$ ipython --no-banner

In [1]: import numpy as np

In [2]: import numpy.linalg as la

In [3]: np.set_printoptions(precision=2, suppress=True, linewidth=140, sign=" ")

In [4]: rnd = lambda a: np.round(a, 2) + 0

In [5]: mat = np.loadtxt("a.csv", delimiter=",")

In [6]: print(mat)
[[ 2.  2.  0.  0.  0.  0.]
 [ 3.  2.  0.  0.  0.  0.]
 [ 2.  2.  0.  0.  0.  0.]
 [ 0.  0.  2.  2.  0.  0.]
 [ 0.  0.  3.  2.  0.  0.]
 [ 0.  0.  2.  2.  0.  0.]
 [ 0.  0.  0.  0.  2.  2.]
 [ 0.  0.  0.  0.  3.  2.]
 [ 0.  0.  0.  0.  2.  2.]]

In [7]: Uu, sigma, vt = la.svd(mat)

In [8]: print(rnd(sigma))
[ 5.36  5.36  5.36  0.53  0.53  0.53]

In [9]: out = Uu[:, :3] @ np.diag(sigma[:3]) @ vt[:3]

In [10]: print(rnd(out))
[[ 2.16  1.81  0.    0.    0.    0.  ]
 [ 2.75  2.3   0.    0.    0.    0.  ]
 [ 2.16  1.81  0.    0.    0.    0.  ]
 [ 0.    0.    2.16  1.81  0.    0.  ]
 [ 0.    0.    2.75  2.3   0.    0.  ]
 [ 0.    0.    2.16  1.81  0.    0.  ]
 [ 0.    0.    0.    0.    2.16  1.81]
 [ 0.    0.    0.    0.    2.75  2.3 ]
 [ 0.    0.    0.    0.    2.16  1.81]]

In [11]: print(rnd(la.norm(mat - out, 2)), rnd(sigma[3]))
0.53 0.53

In [12]: print(rnd(la.norm(mat - out) / la.norm(mat)))
0.1

In [13]: out = mat / la.norm(mat, axis=1, keepdims=True)

In [14]: gram = out @ out.T

In [15]: print((gram - 2 * np.eye(9)).round(6).argmax(axis=1))
[ 2  0  0  5  3  3  8  6  6]

In [16]: print(np.degrees(np.arccos(np.clip(gram[5, 2], -1, 1))))
90.0

In [17]: print((np.abs(gram) > 0.9).astype(int))
[[ 1  1  1  0  0  0  0  0  0]
 [ 1  1  1  0  0  0  0  0  0]
 [ 1  1  1  0  0  0  0  0  0]
 [ 0  0  0  1  1  1  0  0  0]
 [ 0  0  0  1  1  1  0  0  0]
 [ 0  0  0  1  1  1  0  0  0]
 [ 0  0  0  0  0  0  1  1  1]
 [ 0  0  0  0  0  0  1  1  1]
 [ 0  0  0  0  0  0  1  1  1]]

In [18]: hat = mat @ la.solve(mat.T @ mat, mat.T)

In [19]: print(rnd(hat))
[[ 0.5  0.   0.5  0.   0.   0.   0.   0.   0. ]
 [ 0.   1.   0.   0.   0.   0.   0.   0.   0. ]
 [ 0.5  0.   0.5  0.   0.   0.   0.   0.   0. ]
 [ 0.   0.   0.   0.5  0.   0.5  0.   0.   0. ]
 [ 0.   0.   0.   0.   1.   0.   0.   0.   0. ]
 [ 0.   0.   0.   0.5  0.   0.5  0.   0.   0. ]
 [ 0.   0.   0.   0.   0.   0.   0.5  0.   0.5]
 [ 0.   0.   0.   0.   0.   0.   0.   1.   0. ]
 [ 0.   0.   0.   0.   0.   0.   0.5  0.   0.5]]

In [20]: print(rnd(np.diag(hat)))
[ 0.5  1.   0.5  0.5  1.   0.5  0.5  1.   0.5]

In [21]: print(la.matrix_rank(np.eye(9) - hat))
3

In [22]: u = np.array([5, -1, -4, 4, -4, 1])

In [23]: rng = np.random.default_rng(739)

In [24]: X = np.outer(rng.normal(size=13), u) + 0.05 * rng.normal(size=(13, 6))

In [25]: print(rnd(X))
[[-0.14 -0.03  0.09 -0.11  0.11  0.08]
 [-4.15  0.79  3.27 -3.33  3.35 -0.78]
 [ 1.11 -0.26 -0.89  1.   -0.89  0.19]
 [ 1.59 -0.23 -1.25  1.32 -1.27  0.32]
 [ 2.51 -0.6  -1.97  1.98 -1.98  0.5 ]
 [-0.96  0.18  0.8  -0.75  0.84 -0.19]
 [-8.04  1.56  6.43 -6.48  6.41 -1.52]
 [-5.61  1.09  4.43 -4.51  4.54 -1.07]
 [-7.41  1.53  6.01 -5.93  5.92 -1.46]
 [ 0.63 -0.15 -0.46  0.47 -0.46  0.17]
 [ 2.63 -0.53 -2.07  2.1  -2.07  0.58]
 [-3.56  0.7   2.83 -2.78  2.91 -0.66]
 [-6.59  1.24  5.2  -5.23  5.28 -1.34]]

In [26]: print(np.count_nonzero(X))
78

In [27]: print(X.shape)
(13, 6)

In [28]: print(rnd(np.abs(X).max()))
8.04

In [29]: print(rnd(X.mean(axis=0)))
[-2.15  0.41  1.72 -1.71  1.75 -0.4 ]

In [30]: print(la.matrix_rank(X))
6

In [31]: out = X / la.norm(X, axis=1, keepdims=True)

In [32]: gram = out @ out.T

In [33]: print(np.argwhere(np.triu(np.abs(gram) > 0.95, 1)))
[[  1   2]
 [  1   3]
 [  1   4]
 [  1   5]
 [  1   6]
 [  1   7]
 [  1   8]
 [  1   9]
 [  1  10]
 [  1  11]
 [  1  12]
 [  2   3]
 [  2   4]
 [  2   5]
 [  2   6]
 [  2   7]
 [  2   8]
 [  2   9]
 [  2  10]
 [  2  11]
 [  2  12]
 [  3   4]
 [  3   5]
 [  3   6]
 [  3   7]
 [  3   8]
 [  3   9]
 [  3  10]
 [  3  11]
 [  3  12]
 [  4   5]
 [  4   6]
 [  4   7]
 [  4   8]
 [  4   9]
 [  4  10]
 [  4  11]
 [  4  12]
 [  5   6]
 [  5   7]
 [  5   8]
 [  5   9]
 [  5  10]
 [  5  11]
 [  5  12]
 [  6   7]
 [  6   8]
 [  6   9]
 [  6  10]
 [  6  11]
 [  6  12]
 [  7   8]
 [  7   9]
 [  7  10]
 [  7  11]
 [  7  12]
 [  8   9]
 [  8  10]
 [  8  11]
 [  8  12]
 [  9  10]
 [  9  11]
 [  9  12]
 [ 10  11]
 [ 10  12]
 [ 11  12]]

In [34]: out = np.c_[X[:, :2] @ np.array([[1, 2], [2, 2]]), np.array([2, 1, 0, 0, 2, 2, 1, 0, 1, 2, 0, 1, 1])]

In [35]: print(rnd(out))
[[ -0.19  -0.32   2.  ]
 [ -2.56  -6.71   1.  ]
 [  0.59   1.7    0.  ]
 [  1.13   2.72   0.  ]
 [  1.3    3.81   2.  ]
 [ -0.6   -1.56   2.  ]
 [ -4.92 -12.96   1.  ]
 [ -3.44  -9.04   0.  ]
 [ -4.34 -11.74   1.  ]
 [  0.32   0.95   2.  ]
 [  1.57   4.19   0.  ]
 [ -2.17  -5.73   1.  ]
 [ -4.1  -10.7    1.  ]]

In [36]: print(rnd(la.lstsq(X, out[:, 0])[0]))
[ 1.  2.  0.  0.  0.  0.]

In [37]: print(rnd(la.norm(out - X @ la.lstsq(X, out)[0], axis=0)))
[ 0.    0.    2.16]

In [38]: print(la.matrix_rank(out))
3

In [39]: hat = X @ la.solve(X.T @ X, X.T)

In [40]: print(rnd(hat @ X[:, 0]))
[-0.14 -4.15  1.11  1.59  2.51 -0.96 -8.04 -5.61 -7.41  0.63  2.63 -3.56 -6.59]

In [41]: print(rnd(np.diag(hat)))
[ 0.57  0.18  0.61  0.37  0.57  0.36  0.58  0.46  0.77  0.3   0.25  0.45  0.53]

In [42]: print(np.allclose(hat @ hat, hat))
True

In [43]: print(rnd(la.eigvalsh(hat)))
[ 0.  0.  0.  0.  0.  0.  0.  1.  1.  1.  1.  1.  1.]

In [44]: print(rnd(np.trace(hat)))
6.0

In [45]: M = np.load("run10.npy")

In [46]: print(M)
[[-3  0  1 -3]
 [ 0  3 -3 -3]
 [ 0  0  1 -2]
 [ 0  0  0  0]]

In [47]: print(np.kron(np.eye(2, dtype=int), M))
[[-3  0  1 -3  0  0  0  0]
 [ 0  3 -3 -3  0  0  0  0]
 [ 0  0  1 -2  0  0  0  0]
 [ 0  0  0  0  0  0  0  0]
 [ 0  0  0  0 -3  0  1 -3]
 [ 0  0  0  0  0  3 -3 -3]
 [ 0  0  0  0  0  0  1 -2]
 [ 0  0  0  0  0  0  0  0]]

In [48]: print(rnd(la.eigvals(M)))
[-3.  3.  1.  0.]

In [49]: print(np.einsum("ij,ji->", M, M))
19

In [50]: rk = la.matrix_rank(M)

In [51]: print(rk)
3

In [52]: ns = la.svd(M)[2][rk:].T

In [53]: print(np.allclose(M @ ns, 0))
True

In [54]: print(rnd(ns @ ns.T))
[[ 0.01 -0.07 -0.05 -0.02]
 [-0.07  0.64  0.43  0.21]
 [-0.05  0.43  0.28  0.14]
 [-0.02  0.21  0.14  0.07]]

In [55]: print(ns.shape)
(4, 1)

In [56]: print(rnd(M @ ns))
[[ 0.]
 [ 0.]
 [ 0.]
 [ 0.]]

In [57]: Uu, sigma, vt = la.svd(M)

In [58]: evecs = vt[:(sigma > 1e-8).sum()]

In [59]: x0 = M[2] + -1 * M[3] + rng.integers(2) * np.eye(4)[3]

In [60]: print(x0)
[ 0.  0.  1. -2.]

In [61]: print(rnd(evecs.T @ evecs))
[[ 0.99  0.07  0.05  0.02]
 [ 0.07  0.36 -0.43 -0.21]
 [ 0.05 -0.43  0.72 -0.14]
 [ 0.02 -0.21 -0.14  0.93]]

In [62]: print(np.allclose(evecs.T @ evecs @ x0, x0))
True

In [63]: print(la.matrix_rank(np.vstack([M, x0])))
3

In [64]: print(rnd(la.norm(x0 - evecs.T @ evecs @ x0)))
0.0

In [65]: def softmax(z):
    ...:     e = np.exp(z - z.max(axis=-1, keepdims=True))
    ...:     return e / e.sum(axis=-1, keepdims=True)
    ...: 

In [66]: print(rnd(softmax(M).sum(axis=1)))
[ 1.  1.  1.  1.]

In [67]: print(softmax(M[3] + 5))
[ 0.25  0.25  0.25  0.25]

In [68]: scores = M @ M.T / np.sqrt(4)

In [69]: print(softmax(scores)[3] @ M)
[-0.75  0.75 -0.25 -2.  ]

In [70]: print(rnd(softmax(scores)))
[[ 1.    0.    0.    0.  ]
 [ 0.    1.    0.    0.  ]
 [ 0.65  0.09  0.24  0.02]
 [ 0.25  0.25  0.25  0.25]]

In [71]: print(softmax(scores).round(6).argmax(axis=1))
[ 0  1  0  0]

In [72]: J = np.loadtxt("block2.csv", delimiter=",")

In [73]: print(J)
[[-1.  0.  0. -3. -5.  3.  0.  0.  0.]
 [ 0.  3. -3.  0.  0.  0.  4.  0.  0.]
 [ 0. -5. -2.  0.  0.  0.  4.  0.  0.]
 [ 2.  0.  0.  1. -4.  4.  0.  0.  0.]
 [-4.  0.  0.  5.  3.  4.  0.  0.  0.]
 [ 0.  0.  0. -4. -2.  0.  0.  0.  0.]
 [ 0.  5.  4.  0.  0.  0.  0.  0.  0.]
 [ 0.  0.  0.  0.  0.  0.  0. -3. -4.]
 [ 0.  0.  0.  0.  0.  0.  0.  4.  2.]]

In [74]: u = np.array([1, 2, 1, 1, 1, 2, 0, 2, 1])

In [75]: out = J + np.outer(u, np.eye(9)[3])

In [76]: print(rnd(la.det(out) / la.det(J)), rnd(1 + la.solve(J, u)[3]))
-0.06 -0.06

In [77]: print(la.matrix_rank(la.inv(out) - la.inv(J), tol=1e-8))
1

In [78]: print(la.matrix_rank(out - J))
1

In [79]: print(out)
[[-1.  0.  0. -2. -5.  3.  0.  0.  0.]
 [ 0.  3. -3.  2.  0.  0.  4.  0.  0.]
 [ 0. -5. -2.  1.  0.  0.  4.  0.  0.]
 [ 2.  0.  0.  2. -4.  4.  0.  0.  0.]
 [-4.  0.  0.  6.  3.  4.  0.  0.  0.]
 [ 0.  0.  0. -2. -2.  0.  0.  0.  0.]
 [ 0.  5.  4.  0.  0.  0.  0.  0.  0.]
 [ 0.  0.  0.  2.  0.  0.  0. -3. -4.]
 [ 0.  0.  0.  1.  0.  0.  0.  4.  2.]]
